>>> import numpy as np
>>> import numpy.linalg as la
>>> np.set_printoptions(suppress=True, linewidth=160)
>>> F = np.loadtxt("block17.csv", delimiter=",")
>>> F
array([[ 0.02, -0.01,  0.03,  0.03],
       [-1.79,  0.98, -1.41, -5.99],
       [-1.48,  0.99, -1.28, -7.47],
       [ 0.62,  0.  ,  0.21, -2.79],
       [-0.93,  0.52, -0.73, -3.  ],
       [ 0.29,  0.  ,  0.13, -1.4 ],
       [ 0.61, -0.03,  0.18, -2.79],
       [ 0.59,  0.  ,  0.21, -2.83],
       [-0.33,  0.5 , -0.5 , -5.8 ],
       [-1.79,  1.02, -1.38, -6.03],
       [-1.18,  1.  , -1.23, -8.78],
       [-0.86,  0.53, -0.71, -3.01],
       [-1.49,  0.93, -1.32, -7.4 ],
       [ 0.27, -0.01,  0.11, -1.39],
       [-0.29,  0.48, -0.49, -5.81],
       [-1.18,  0.98, -1.22, -8.81],
       [-1.49,  0.99, -1.31, -7.39],
       [ 0.61,  0.01,  0.18, -2.8 ],
       [ 0.6 ,  0.07,  0.2 , -2.81],
       [-0.62,  0.47, -0.6 , -4.39],
       [ 0.32, -0.01,  0.12, -1.36],
       [-1.22,  1.01, -1.2 , -8.8 ],
       [-1.22,  1.  , -1.23, -8.8 ],
       [-0.89,  0.47, -0.72, -2.99],
       [-0.9 ,  0.49, -0.71, -3.02],
       [ 0.57,  0.03,  0.19, -2.8 ],
       [-1.2 ,  0.99, -1.2 , -8.8 ],
       [-1.19,  1.03, -1.21, -8.82],
       [ 0.3 ,  0.03,  0.12, -1.4 ],
       [-0.62,  0.51, -0.56, -4.4 ],
       [-1.52,  1.01, -1.29, -7.38],
       [ 0.04, -0.04, -0.02, -0.02],
       [ 0.31, -0.01,  0.11, -1.47],
       [-0.3 ,  0.49, -0.48, -5.8 ]])
>>> dist = la.norm(F[:, None] - F[None], axis=-1)
>>> (dist + 1e9 * np.eye(34)).round(6).argmin(axis=1)
array([31,  9, 16, 17, 24, 13, 17, 17, 33,  1, 15, 24, 16,  5, 33, 26, 30,  3, 25, 29,  5, 26, 21, 24, 23, 17, 21, 21,  5, 19, 16,  0,  5, 14])
>>> la.matrix_rank(dist ** 2)
np.int64(6)
>>> np.flatnonzero(dist[0] < dist.mean() / 2)
array([ 0,  5, 13, 20, 28, 31, 32])
>>> m1 = np.load("layer4.npy")
>>> m1
array([[ 5, -6,  5, -6,  5, -6],
       [-1,  8, -1,  8, -1,  8],
       [-5, -9, -5, -9, -5, -9],
       [ 5, -6,  5, -6,  5, -6],
       [-1,  8, -1,  8, -1,  8],
       [-5, -9, -5, -9, -5, -9]])
>>> B = m1 / la.norm(m1, axis=1, keepdims=True)
>>> C2 = B @ B.T
>>> C2[1].round(2)
array([-0.84,  1.  , -0.81, -0.84,  1.  , -0.81])
>>> np.argwhere(np.triu(np.abs(C2) > 0.95, 1))
array([[0, 3],
       [1, 4],
       [2, 5]])
>>> (C2 - 2 * np.eye(6)).round(6).argmax(axis=1)
array([3, 4, 5, 0, 1, 2])
>>> C2.round(2)
array([[ 1.  , -0.84,  0.36,  1.  , -0.84,  0.36],
       [-0.84,  1.  , -0.81, -0.84,  1.  , -0.81],
       [ 0.36, -0.81,  1.  ,  0.36, -0.81,  1.  ],
       [ 1.  , -0.84,  0.36,  1.  , -0.84,  0.36],
       [-0.84,  1.  , -0.81, -0.84,  1.  , -0.81],
       [ 0.36, -0.81,  1.  ,  0.36, -0.81,  1.  ]])
>>> print((m1 - m1.T) / 2)
[[ 0.  -2.5  5.  -5.5  3.  -0.5]
 [ 2.5  0.   4.   7.  -4.5  8.5]
 [-5.  -4.   0.  -7.  -2.  -2. ]
 [ 5.5 -7.   7.   0.  -1.5  1.5]
 [-3.   4.5  2.   1.5  0.   6.5]
 [ 0.5 -8.5  2.  -1.5 -6.5  0. ]]
>>> m1 @ m1
array([[  1,   7,   1,   7,   1,   7],
       [ -7, -49,  -7, -49,  -7, -49],
       [ 14,  98,  14,  98,  14,  98],
       [  1,   7,   1,   7,   1,   7],
       [ -7, -49,  -7, -49,  -7, -49],
       [ 14,  98,  14,  98,  14,  98]])
>>> print(np.round(np.sort(np.abs(la.eigvals(m1))), 2) + 0)
[0. 0. 0. 0. 0. 8.]
>>> print(la.matrix_power(m1, 3))
[[  -8  -56   -8  -56   -8  -56]
 [  56  392   56  392   56  392]
 [-112 -784 -112 -784 -112 -784]
 [  -8  -56   -8  -56   -8  -56]
 [  56  392   56  392   56  392]
 [-112 -784 -112 -784 -112 -784]]
>>> arr = np.array([[17, 1, 3, 0, 3, 0],
...     [3, -2, 3, 2, 0, 2],
...     [2, 0, 12, 1, 3, 3],
...     [3, 3, 2, 12, 0, 3],
...     [2, 1, 3, 0, 0, 0],
...     [3, 1, 0, 0, 3, -5]])
>>> x0 = np.array([-2, -2, 1, 0, -3, -3])
>>> target = arr @ x0
>>> target
array([-42,  -5, -10, -19,  -3,  -2])
>>> print(np.round(la.solve(arr, target + arr[:, 3]), 2))
[-2. -2.  1.  1. -3. -3.]
>>> np.round(la.solve(arr.T, arr[2]), 2) + 0
array([0., 0., 1., 0., 0., 0.])
>>> B = arr / la.norm(arr, axis=1, keepdims=True)
>>> C2 = B @ B.T
>>> C2.round(2) + 0
array([[ 1.  ,  0.6 ,  0.35,  0.26,  0.67,  0.52],
       [ 0.6 ,  1.  ,  0.71,  0.54,  0.63, -0.08],
       [ 0.35,  0.71,  1.  ,  0.3 ,  0.83,  0.  ],
       [ 0.26,  0.54,  0.3 ,  1.  ,  0.3 , -0.03],
       [ 0.67,  0.63,  0.83,  0.3 ,  1.  ,  0.28],
       [ 0.52, -0.08,  0.  , -0.03,  0.28,  1.  ]])
>>> (np.abs(C2) > 0.9).astype(int)
array([[1, 0, 0, 0, 0, 0],
       [0, 1, 0, 0, 0, 0],
       [0, 0, 1, 0, 0, 0],
       [0, 0, 0, 1, 0, 0],
       [0, 0, 0, 0, 1, 0],
       [0, 0, 0, 0, 0, 1]])
>>> C2[3].round(2)
array([ 0.26,  0.54,  0.3 ,  1.  ,  0.3 , -0.03])
>>> T = np.stack([arr, -1 * arr, arr[::-1]])
>>> np.round(la.det(T), 2)
array([-40605., -40605.,  40605.])
>>> la.matrix_rank(T)
array([6, 6, 6])
>>> la.matrix_power(arr, 4)
array([[104694,   7000,  50070,   5392,  24675,   6860],
       [ 26949,   2659,  16424,   5310,   7239,   2790],
       [ 41922,   4144,  38301,   8448,  14232,   6712],
       [ 59505,   8667,  34770,  26247,  14580,   8990],
       [ 18177,   1438,  12738,   2152,   5154,   2180],
       [ 16388,   1071,   8222,   1034,   3543,   1727]])
>>> print(np.trace(arr))
34
>>> round(np.abs(la.eigvals(arr)).max(), 2)
np.float64(19.42)
>>> arr @ arr
array([[304,  18,  99,   5,  60,  11],
       [ 63,  15,  43,  23,  24,   1],
       [ 76,  11, 161,  24,  51,  24],
       [109,  36,  66, 152,  24,  33],
       [ 43,   0,  45,   5,  15,  11],
       [ 45,  -1,  21,   2,  -6,  27]])
>>> rng = np.random.default_rng(68766)
>>> B = arr + rng.integers(-2, 3, (6, 4)) @ rng.integers(-2, 3, (4, 6))
>>> print(B)
[[14  3  4 -1  7 -1]
 [-5 -2  4  0 -2  1]
 [ 1 -1 15  5  0  3]
 [ 4  4  2  5 -5 -1]
 [ 2  0  3  0 -3  0]
 [ 6  3  0 -3  5 -7]]
>>> B - arr
array([[-3,  2,  1, -1,  4, -1],
       [-8,  0,  1, -2, -2, -1],
       [-1, -1,  3,  4, -3,  0],
       [ 1,  1,  0, -7, -5, -4],
       [ 0, -1,  0,  0, -3,  0],
       [ 3,  2,  0, -3,  2, -2]])
>>> X = np.loadtxt("data.csv", delimiter=",")
>>> X
array([[15., 13., 15.,  8., 10.,  7.,  0.,  9., 10.],
       [13., 19., 12.,  7., 11., 12.,  0.,  8.,  8.],
       [15., 12., 26., 16., 16., 15.,  4.,  9., 18.],
       [ 8.,  7., 16., 18., 11., 10.,  4.,  7., 11.],
       [10., 11., 16., 11., 19., 13.,  2.,  9., 16.],
       [ 7., 12., 15., 10., 13., 24.,  4.,  7., 14.],
       [ 0.,  0.,  4.,  4.,  2.,  4.,  4.,  0.,  2.],
       [ 9.,  8.,  9.,  7.,  9.,  7.,  0., 12., 12.],
       [10.,  8., 18., 11., 16., 14.,  2., 12., 20.]])
>>> Q, evecs = la.qr(X[:, :8])[0], la.qr(X[:, 8:])[0]
>>> s = la.svd(Q.T @ evecs, compute_uv=False)
>>> (s > 0.9).sum()
np.int64(1)
>>> round(la.norm(Q @ Q.T - evecs @ evecs.T, 2), 2)
np.float64(1.0)
>>> E = np.array([[2, 2, 1, 2, 0, -2, -1, 0, -2, 1, 1],
...     [1, 0, 2, 2, 0, -2, 0, -2, 1, -2, 1],
...     [2, 2, -1, -2, 0, 0, 0, 0, 1, 1, 0],
...     [1, -2, 0, -2, -2, 2, -1, 0, -2, -2, -2],
...     [2, 2, 0, 1, -1, 1, -1, 1, -2, 1, 0],
...     [2, 2, -1, 2, -1, -2, 2, -1, -1, -2, -1],
...     [-2, 2, 1, 2, -1, 2, -2, 0, -1, -2, -2],
...     [1, 1, 2, -1, 0, -1, 2, 0, -2, 2, 1],
...     [2, 2, 1, 0, 0, -2, 2, 0, 0, 1, -2],
...     [2, 1, -1, -2, 1, 1, -2, -2, 1, 1, -1],
...     [-2, 1, 0, 2, 1, -2, -1, 1, -2, 0, 1],
...     [2, 1, -1, 1, 1, 0, -1, 2, -2, -1, 2]])
>>> E[10] = E[2]
>>> print(E)
[[ 2  2  1  2  0 -2 -1  0 -2  1  1]
 [ 1  0  2  2  0 -2  0 -2  1 -2  1]
 [ 2  2 -1 -2  0  0  0  0  1  1  0]
 [ 1 -2  0 -2 -2  2 -1  0 -2 -2 -2]
 [ 2  2  0  1 -1  1 -1  1 -2  1  0]
 [ 2  2 -1  2 -1 -2  2 -1 -1 -2 -1]
 [-2  2  1  2 -1  2 -2  0 -1 -2 -2]
 [ 1  1  2 -1  0 -1  2  0 -2  2  1]
 [ 2  2  1  0  0 -2  2  0  0  1 -2]
 [ 2  1 -1 -2  1  1 -2 -2  1  1 -1]
 [ 2  2 -1 -2  0  0  0  0  1  1  0]
 [ 2  1 -1  1  1  0 -1  2 -2 -1  2]]
>>> u, g = E[1], E[4]
>>> u @ g
np.int64(-4)
>>> u @ u
np.int64(23)
>>> pr = (u @ g) / (u @ u) * u
>>> la.matrix_rank(np.outer(u, g))
np.int64(1)
>>> print(round(la.norm(u + g) ** 2 + la.norm(u - g) ** 2, 2))
82.0
>>> pr.round(2)
array([-0.17, -0.  , -0.35, -0.35, -0.  ,  0.35, -0.  ,  0.35, -0.17,  0.35, -0.17])
>>> B = np.c_[E[:, :10] @ np.array([[3, 1, 1, 3, -1, 3, 1, -3, -1, 0],
...     [2, -3, 2, -2, 1, 0, 0, 2, 2, 1],
...     [1, 3, 3, -1, 1, 1, 0, 1, 2, 0],
...     [2, 2, -1, -2, -1, 1, 3, 2, 3, 1],
...     [2, -2, -2, -3, 0, 1, 1, 2, 3, -2],
...     [2, -2, 3, 0, -3, -1, 0, -2, -2, -2],
...     [0, 3, 0, 2, 0, -1, 0, 3, -3, 1],
...     [2, 0, -3, 0, 1, 1, 3, -2, 3, 1],
...     [3, -1, 0, 2, -1, 0, 1, -3, 2, -3],
...     [1, -3, 2, -1, 0, -1, -3, 1, -3, -3]]), np.array([3, 0, 3, 5, 1, 2, 0, 0, 0, 1, 5, 5])]
>>> B
array([[  6,   3,   3, -10,   7,  11,   3,  11,  10,  10,   3],
       [  2,  20,   1,   1,   2,   9,   8,   6,  15,   7,   0],
       [  9, -15,   7,   8,   0,   2,  -6,  -9,  -7,  -6,   3],
       [-13,   8,   5,  13,  -5,   0,  -3, -18, -16,   7,   5],
       [  9,  -6,   9,  -4,  -1,   6,   2,  -2,  -1,   6,   1],
       [  0,  16,  -4,   6,   3,   7,   9,  12,   2,  20,   2],
       [  0,  -2,   7, -16,  -2,  -2,   8,   4,  17,   9,   0],
       [ -1,   6,  11,  -1,   8,   1, -10,  15, -12,   4,   0],
       [  8,   6,   5,   4,   7,   6,  -1,  10,  -1,   5,   0],
       [  7, -22,  12,   3,  -6,   2, -11, -13,  -8, -15,   1],
       [  9, -15,   7,   8,   0,   2,  -6,  -9,  -7,  -6,   5],
       [  8,  -2, -10,  -5,   1,  11,  13,  -3,  12,  10,   5]])
>>> la.matrix_rank(np.c_[E, B])
np.int64(12)
>>> print(np.round(la.norm(B - E @ la.lstsq(E, B)[0], axis=0), 2) + 0)
[0.   0.   0.   0.   0.   0.   0.   0.   0.   0.   1.41]
>>> u = np.array([0, 3])
>>> np.cross(E[5, :3], E[10, :3])
array([0, 0, 0])
>>> x0 = np.array([6, 8, 9, 7, 3, 7, 7, 9, 3, 8, 0])
>>> target = E @ x0
>>> np.round(la.lstsq(E, target)[0], 2) + 0
array([6., 8., 9., 7., 3., 7., 7., 9., 3., 8., 0.])
>>> np.round(la.pinv(E) @ E, 2) + 0
array([[1., 0., 0., 0., 0., 0., 0., 0., 0., 0., 0.],
       [0., 1., 0., 0., 0., 0., 0., 0., 0., 0., 0.],
       [0., 0., 1., 0., 0., 0., 0., 0., 0., 0., 0.],
       [0., 0., 0., 1., 0., 0., 0., 0., 0., 0., 0.],
       [0., 0., 0., 0., 1., 0., 0., 0., 0., 0., 0.],
       [0., 0., 0., 0., 0., 1., 0., 0., 0., 0., 0.],
       [0., 0., 0., 0., 0., 0., 1., 0., 0., 0., 0.],
       [0., 0., 0., 0., 0., 0., 0., 1., 0., 0., 0.],
       [0., 0., 0., 0., 0., 0., 0., 0., 1., 0., 0.],
       [0., 0., 0., 0., 0., 0., 0., 0., 0., 1., 0.],
       [0., 0., 0., 0., 0., 0., 0., 0., 0., 0., 1.]])
>>> np.round(la.solve(E.T @ E, E.T @ target), 2) + 0
array([6., 8., 9., 7., 3., 7., 7., 9., 3., 8., 0.])
>>> target = target + 0.1 * rng.normal(size=12)
>>> target.round(2)
array([ 31.9 ,  -7.01,  15.95, -44.92,  43.07,   1.96,   5.02,  42.15,  44.85, -14.13,  16.  ,  17.94])
>>> beta, *_ = la.lstsq(E, target)
>>> [round(float(la.norm(la.solve(E.T @ E + lam * np.eye(11), E.T @ target))), 2) for lam in (0, 1, 10, 100)]
[22.19, 17.25, 11.67, 4.48]
>>> A = np.loadtxt("run9.csv", delimiter=",")
>>> A
array([[-20.38,  19.2 , -40.33, -21.22,  19.93, -20.6 ,  -1.1 , -20.37,  -0.19,  39.99],
       [-19.77,  20.2 , -39.6 , -19.83,  19.7 , -20.42,   0.44, -21.95,   0.75,  40.55],
       [-19.01,  19.84, -39.07, -17.86,  20.18, -19.93,   0.54, -20.64,   0.39,  40.99],
       [-20.69,  21.63, -38.85, -20.28,  20.13, -19.02,  -0.68, -21.23,   0.43,  38.95],
       [-20.65,  19.86, -39.88, -21.33,  19.73, -19.89,  -1.07, -21.86,   0.17,  39.33],
       [-18.72,  20.39, -39.86, -21.89,  18.72, -22.23,   2.02, -21.09,  -0.05,  41.38],
       [-20.37,  21.06, -38.94, -21.17,  20.36, -20.02,  -0.25, -20.62,  -0.34,  41.63],
       [-19.62,  18.46, -38.47, -18.76,  19.36, -20.57,  -0.12, -18.92,  -0.18,  41.69],
       [-20.  ,  19.64, -40.52, -19.12,  17.84, -18.55,  -1.43, -20.72,   0.3 ,  39.64],
       [-21.61,  19.84, -40.54, -18.15,  19.58, -19.99,  -1.42, -17.95,  -0.19,  39.69],
       [-19.92,  21.26, -39.68, -19.35,  19.97, -19.38,   0.2 , -19.48,  -0.57,  40.22],
       [-18.94,  17.28, -41.12, -20.64,  19.91, -21.44,  -0.1 , -21.48,  -0.42,  39.44],
       [-20.36,  22.09, -38.71, -20.  ,  19.7 , -18.39,  -0.1 , -19.22,   0.71,  41.82],
       [-18.93,  19.9 , -40.23, -19.39,  21.4 , -20.58,   1.55, -19.06,  -0.77,  39.22],
       [-19.34,  18.68, -41.99, -19.34,  19.74, -18.82,   0.15, -19.53,  -0.6 ,  39.35],
       [-19.52,  20.64, -39.62, -20.15,  20.84, -20.29,   0.36, -19.29,   0.27,  40.36],
       [-20.32,  21.55, -38.6 , -19.79,  20.72, -19.3 ,   1.19, -19.12,   0.66,  40.81],
       [-19.94,  20.26, -40.29, -19.97,  18.65, -20.14,   0.01, -18.2 ,   0.18,  39.25],
       [-21.08,  19.91, -41.  , -20.31,  19.58, -21.97,   1.19, -20.33,  -1.09,  39.94],
       [-19.72,  21.29, -41.65, -20.84,  20.75, -20.82,   0.95, -20.6 ,  -0.59,  40.42],
       [-18.93,  18.46, -39.7 , -18.96,  20.58, -20.41,   0.72, -19.78,  -1.52,  39.41],
       [-20.78,  20.48, -37.81, -19.54,  21.17, -18.62,   0.93, -18.58,   1.63,  40.21],
       [-19.66,  17.88, -39.75, -19.67,  20.39, -19.73,  -0.76, -19.49,   0.82,  39.99],
       [-19.05,  19.74, -40.35, -20.35,  19.42, -19.55,  -0.25, -19.66,  -0.92,  40.32],
       [-20.79,  19.65, -39.56, -18.6 ,  19.74, -20.7 ,   0.29, -19.13,  -0.4 ,  37.76],
       [-20.24,  19.29, -40.23, -20.29,  21.49, -20.73,  -0.42, -19.12,   0.71,  39.2 ],
       [-20.06,  18.96, -41.48, -20.52,  20.39, -20.21,   0.54, -19.21,  -0.53,  41.65],
       [-18.86,  19.16, -40.53, -17.89,  19.75, -19.6 ,  -1.14, -19.43,  -3.5 ,  41.09],
       [-20.01,  19.23, -41.96, -19.31,  20.13, -20.27,  -0.44, -19.65,  -1.33,  41.56],
       [-20.08,  19.86, -39.39, -19.87,  20.  , -19.13,   0.8 , -21.48,   0.74,  38.55],
       [-18.4 ,  20.2 , -40.49, -18.01,  20.04, -22.31,   2.07, -20.24,   0.37,  38.95],
       [-20.71,  21.31, -37.78, -20.5 ,  18.73, -20.91,  -0.72, -19.05,  -1.93,  39.81],
       [-19.46,  20.79, -40.43, -20.74,  20.75, -20.53,   1.21, -20.8 ,   1.15,  41.12],
       [-21.1 ,  19.35, -38.49, -21.4 ,  19.54, -20.29,   0.48, -20.63,   1.34,  39.97],
       [-22.03,  19.68, -39.47, -21.46,  20.06, -21.54,   0.8 , -19.47,  -0.31,  41.26],
       [-19.33,  19.75, -39.6 , -19.82,  20.67, -20.7 ,  -1.21, -20.51,   1.27,  40.78]])
>>> Q, evecs = la.qr(A[:, :6])[0], la.qr(A[:, 6:])[0]
>>> s = la.svd(Q.T @ evecs, compute_uv=False)
>>> np.round(la.norm(Q @ Q.T - evecs @ evecs.T, 2), 2)
np.float64(1.0)
>>> s.round(2)
array([1.  , 0.61, 0.5 , 0.33])
>>> np.round(np.degrees(np.arccos(s.clip(0, 1))), 2)
array([ 1.32, 52.11, 59.72, 70.62])
